% python3 -q
>>> import numpy as np
>>> import numpy.linalg as la
>>> np.set_printoptions(precision=2, suppress=True, linewidth=120)
>>> rnd = lambda a: np.round(a, 2) + 0
>>> K = np.array([[-0.1, -0.5], [-0.5, -1.9]])
>>> K[:, 0] *= 10
>>> K
array([[-1. , -0.5],
       [-5. , -1.9]])
>>> U, sigma, Vt = la.svd(K)
>>> rnd(sigma)
array([5.46, 0.11])
>>> np.argmax(sigma[:-1] / (sigma[1:] + 1e-6)) + 1
np.int64(1)
>>> B = U[:, :1] @ np.diag(sigma[:1]) @ Vt[:1]
>>> rnd(la.norm(K - B) / la.norm(K))
np.float64(0.02)
>>> la.matrix_rank(K, rtol=0.05)
np.int64(1)
>>> rnd(la.norm(K - B, 2)), rnd(sigma[1])
(np.float64(0.11), np.float64(0.11))
>>> la.matrix_rank(B)
np.int64(1)
>>> rnd(np.abs(K - B).max())
np.float64(0.1)
>>> [round(float(x), 2) for x in la.svd(K, compute_uv=False)[:3]]
[5.46, 0.11]
>>> la.matrix_rank(K, rtol=0.1)
np.int64(1)
>>> F = np.loadtxt("case11.csv", delimiter=",")
>>> F
array([[-0.29,  0.06, -0.58],
       [ 0.02, -0.48, -0.22],
       [ 0.38, -0.47,  0.58],
       [ 0.25, -0.63,  0.22],
       [-0.54, -0.63, -0.94],
       [ 0.21,  0.95,  0.89],
       [-0.23, -0.04, -0.5 ],
       [-0.17,  0.75,  0.11],
       [-0.07, -0.99, -0.93],
       [ 0.14,  0.23,  0.41],
       [ 0.42, -0.09,  0.76],
       [ 0.38,  0.65,  0.87],
       [ 0.  ,  0.41,  0.22],
       [-0.08, -0.88, -0.71],
       [ 0.35,  0.49,  0.8 ],
       [-0.2 , -0.37, -0.58],
       [-0.26,  0.76, -0.11],
       [ 0.75,  0.52,  0.99],
       [ 0.27,  0.43,  0.71],
       [-0.01,  0.6 ,  0.32],
       [ 0.7 , -0.96,  0.76],
       [-0.34,  0.95,  0.11],
       [-0.45, -0.69, -0.91],
       [-0.53,  0.99,  0.11]])
>>> B = np.c_[F[:, :1] @ np.array([[4]]), np.array([1, 4, 0, 2, 4, 4, 0, 4, 0, 0, 1, 0, 4, 4, 5, 3, 5, 2, 3, 0, 4, 1, 4, 3])]
>>> B
array([[-1.16,  1.  ],
       [ 0.08,  4.  ],
       [ 1.52,  0.  ],
       [ 1.  ,  2.  ],
       [-2.16,  4.  ],
       [ 0.84,  4.  ],
       [-0.92,  0.  ],
       [-0.68,  4.  ],
       [-0.28,  0.  ],
       [ 0.56,  0.  ],
       [ 1.68,  1.  ],
       [ 1.52,  0.  ],
       [ 0.  ,  4.  ],
       [-0.32,  4.  ],
       [ 1.4 ,  5.  ],
       [-0.8 ,  3.  ],
       [-1.04,  5.  ],
       [ 3.  ,  2.  ],
       [ 1.08,  3.  ],
       [-0.04,  0.  ],
       [ 2.8 ,  4.  ],
       [-1.36,  1.  ],
       [-1.8 ,  4.  ],
       [-2.12,  3.  ]])
>>> la.matrix_rank(np.c_[F, B])
np.int64(4)
>>> rnd(la.norm(la.qr(F)[0].T @ B, axis=0) ** 2 / ((B ** 2).sum(axis=0) + 1e-12))
array([1.  , 0.03])
>>> rnd(la.norm(B - F @ la.lstsq(F, B)[0], axis=0))
array([ 0.  , 14.44])
